In [1]: import numpy as np

In [2]: np.set_printoptions(precision=2, suppress=True, linewidth=160)

In [3]: mat = np.load("w.npy")

In [4]: mat
Out[4]: 
array([[-1.,  4.,  0.,  0.,  0.,  0.,  0.,  0.,  0.],
       [ 4., -1.,  4.,  0.,  0.,  0.,  0.,  0.,  0.],
       [ 0.,  4., -1.,  4.,  0.,  0.,  0.,  0.,  0.],
       [ 0.,  0.,  4.,  1.,  4.,  0.,  0.,  0.,  0.],
       [ 0.,  0.,  0.,  4., -3.,  4.,  0.,  0.,  0.],
       [ 0.,  0.,  0.,  0.,  4.,  2.,  4.,  0.,  0.],
       [ 0.,  0.,  0.,  0.,  0.,  4.,  1.,  4.,  0.],
       [ 0.,  0.,  0.,  0.,  0.,  0.,  4.,  2.,  4.],
       [ 0.,  0.,  0.,  0.,  0.,  0.,  0.,  4., -2.]])

In [5]: M2 = mat[0, 0] * mat[1:] - np.outer(mat[1:, 0], mat[0])

In [6]: M2
Out[6]: 
array([[  0., -15.,  -4.,  -0.,  -0.,  -0.,  -0.,  -0.,  -0.],
       [  0.,  -4.,   1.,  -4.,  -0.,  -0.,  -0.,  -0.,  -0.],
       [  0.,  -0.,  -4.,  -1.,  -4.,  -0.,  -0.,  -0.,  -0.],
       [  0.,  -0.,  -0.,  -4.,   3.,  -4.,  -0.,  -0.,  -0.],
       [  0.,  -0.,  -0.,  -0.,  -4.,  -2.,  -4.,  -0.,  -0.],
       [  0.,  -0.,  -0.,  -0.,  -0.,  -4.,  -1.,  -4.,  -0.],
       [  0.,  -0.,  -0.,  -0.,  -0.,  -0.,  -4.,  -2.,  -4.],
       [  0.,  -0.,  -0.,  -0.,  -0.,  -0.,  -0.,  -4.,   2.]])

In [7]: mat[:, 0] / mat[0, 0]
Out[7]: array([ 1., -4., -0., -0., -0., -0., -0., -0., -0.])

In [8]: np.flatnonzero(~M2.round(6).any(axis=1))
Out[8]: array([], dtype=int64)

In [9]: u = np.array([1, 2, 0, -2, -3, -3, 2, 1, 0])

In [10]: M2 = mat + np.outer(u, np.eye(9)[1])

In [11]: np.linalg.matrix_rank(M2 - mat)
Out[11]: np.int64(1)

In [12]: np.linalg.matrix_rank(np.linalg.inv(M2) - np.linalg.inv(mat), tol=1e-8)
Out[12]: np.int64(1)

In [13]: round(float(np.linalg.det(M2) / np.linalg.det(mat)), 2), round(1 + np.linalg.solve(mat, u)[1], 2)
Out[13]: (1.57, np.float64(1.57))

In [14]: M2
Out[14]: 
array([[-1.,  5.,  0.,  0.,  0.,  0.,  0.,  0.,  0.],
       [ 4.,  1.,  4.,  0.,  0.,  0.,  0.,  0.,  0.],
       [ 0.,  4., -1.,  4.,  0.,  0.,  0.,  0.,  0.],
       [ 0., -2.,  4.,  1.,  4.,  0.,  0.,  0.,  0.],
       [ 0., -3.,  0.,  4., -3.,  4.,  0.,  0.,  0.],
       [ 0., -3.,  0.,  0.,  4.,  2.,  4.,  0.,  0.],
       [ 0.,  2.,  0.,  0.,  0.,  4.,  1.,  4.,  0.],
       [ 0.,  1.,  0.,  0.,  0.,  0.,  4.,  2.,  4.],
       [ 0.,  0.,  0.,  0.,  0.,  0.,  0.,  4., -2.]])

In [15]: np.allclose(M2, M2.T)
Out[15]: False

In [16]: np.round(np.linalg.det(M2), 2)
Out[16]: np.float64(-788968.0)

In [17]: (M2 - M2.T) / 2
Out[17]: 
array([[ 0. ,  0.5,  0. ,  0. ,  0. ,  0. ,  0. ,  0. ,  0. ],
       [-0.5,  0. ,  0. ,  1. ,  1.5,  1.5, -1. , -0.5,  0. ],
       [ 0. ,  0. ,  0. ,  0. ,  0. ,  0. ,  0. ,  0. ,  0. ],
       [ 0. , -1. ,  0. ,  0. ,  0. ,  0. ,  0. ,  0. ,  0. ],
       [ 0. , -1.5,  0. ,  0. ,  0. ,  0. ,  0. ,  0. ,  0. ],
       [ 0. , -1.5,  0. ,  0. ,  0. ,  0. ,  0. ,  0. ,  0. ],
       [ 0. ,  1. ,  0. ,  0. ,  0. ,  0. ,  0. ,  0. ,  0. ],
       [ 0. ,  0.5,  0. ,  0. ,  0. ,  0. ,  0. ,  0. ,  0. ],
       [ 0. ,  0. ,  0. ,  0. ,  0. ,  0. ,  0. ,  0. ,  0. ]])

In [18]: (M2 + M2.T) / 2
Out[18]: 
array([[-1. ,  4.5,  0. ,  0. ,  0. ,  0. ,  0. ,  0. ,  0. ],
       [ 4.5,  1. ,  4. , -1. , -1.5, -1.5,  1. ,  0.5,  0. ],
       [ 0. ,  4. , -1. ,  4. ,  0. ,  0. ,  0. ,  0. ,  0. ],
       [ 0. , -1. ,  4. ,  1. ,  4. ,  0. ,  0. ,  0. ,  0. ],
       [ 0. , -1.5,  0. ,  4. , -3. ,  4. ,  0. ,  0. ,  0. ],
       [ 0. , -1.5,  0. ,  0. ,  4. ,  2. ,  4. ,  0. ,  0. ],
       [ 0. ,  1. ,  0. ,  0. ,  0. ,  4. ,  1. ,  4. ,  0. ],
       [ 0. ,  0.5,  0. ,  0. ,  0. ,  0. ,  4. ,  2. ,  4. ],
       [ 0. ,  0. ,  0. ,  0. ,  0. ,  0. ,  0. ,  4. , -2. ]])

In [19]: np.round(np.linalg.norm(mat, 2), 2)
Out[19]: np.float64(8.22)

In [20]: np.linalg.norm(mat, axis=1).argmax()
Out[20]: np.int64(4)

In [21]: np.round(np.linalg.norm(mat, "nuc"), 2)
Out[21]: np.float64(45.5)

In [22]: arr = np.load("block3.npy")

In [23]: arr
Out[23]: 
array([[ 0,  2,  5, -3, -3,  4,  0,  1, -1,  2, -3,  3],
       [-2,  0,  2, -4,  2,  0,  4,  3,  3, -5, -1,  4],
       [-5, -2,  0, -2, -1,  4, -1,  3,  0,  2,  3, -1],
       [ 3,  4,  2,  0, -2,  4,  3, -3, -3,  1,  0, -2],
       [ 3, -2,  1,  2,  0,  1, -1,  0, -3, -1,  4, -2],
       [-4,  0, -4, -4, -1,  0,  5, -2,  4, -5,  0,  1],
       [ 0, -4,  1, -3,  1, -5,  0,  2, -5, -5, -1,  3],
       [-1, -3, -3,  3,  0,  2, -2,  0,  5, -2,  1, -5],
       [ 1, -3,  0,  3,  3, -4,  5, -5,  0,  4, -1, -5],
       [-2,  5, -2, -1,  1,  5,  5,  2, -4,  0,  4,  4],
       [ 3,  1, -3,  0, -4,  0,  1, -1,  1, -4,  0,  0],
       [-3, -4,  1,  2,  2, -1, -3,  5,  5, -4,  0,  0]])

In [24]: theta = np.radians(60)

In [25]: r_ = np.eye(12)

In [26]: r_[6, 6] = r_[2, 2] = np.cos(theta)

In [27]: r_[6, 2], r_[2, 6] = -np.sin(theta), np.sin(theta)

In [28]: r_
Out[28]: 
array([[ 1.  ,  0.  ,  0.  ,  0.  ,  0.  ,  0.  ,  0.  ,  0.  ,  0.  ,  0.  ,  0.  ,  0.  ],
       [ 0.  ,  1.  ,  0.  ,  0.  ,  0.  ,  0.  ,  0.  ,  0.  ,  0.  ,  0.  ,  0.  ,  0.  ],
       [ 0.  ,  0.  ,  0.5 ,  0.  ,  0.  ,  0.  ,  0.87,  0.  ,  0.  ,  0.  ,  0.  ,  0.  ],
       [ 0.  ,  0.  ,  0.  ,  1.  ,  0.  ,  0.  ,  0.  ,  0.  ,  0.  ,  0.  ,  0.  ,  0.  ],
       [ 0.  ,  0.  ,  0.  ,  0.  ,  1.  ,  0.  ,  0.  ,  0.  ,  0.  ,  0.  ,  0.  ,  0.  ],
       [ 0.  ,  0.  ,  0.  ,  0.  ,  0.  ,  1.  ,  0.  ,  0.  ,  0.  ,  0.  ,  0.  ,  0.  ],
       [ 0.  ,  0.  , -0.87,  0.  ,  0.  ,  0.  ,  0.5 ,  0.  ,  0.  ,  0.  ,  0.  ,  0.  ],
       [ 0.  ,  0.  ,  0.  ,  0.  ,  0.  ,  0.  ,  0.  ,  1.  ,  0.  ,  0.  ,  0.  ,  0.  ],
       [ 0.  ,  0.  ,  0.  ,  0.  ,  0.  ,  0.  ,  0.  ,  0.  ,  1.  ,  0.  ,  0.  ,  0.  ],
       [ 0.  ,  0.  ,  0.  ,  0.  ,  0.  ,  0.  ,  0.  ,  0.  ,  0.  ,  1.  ,  0.  ,  0.  ],
       [ 0.  ,  0.  ,  0.  ,  0.  ,  0.  ,  0.  ,  0.  ,  0.  ,  0.  ,  0.  ,  1.  ,  0.  ],
       [ 0.  ,  0.  ,  0.  ,  0.  ,  0.  ,  0.  ,  0.  ,  0.  ,  0.  ,  0.  ,  0.  ,  1.  ]])

In [29]: M2 = arr @ r_.T

In [30]: np.round(np.linalg.det(r_), 2), np.trace(r_)
Out[30]: (np.float64(1.0), np.float64(11.0))

In [31]: np.allclose(arr @ arr.T, M2 @ M2.T)
Out[31]: True
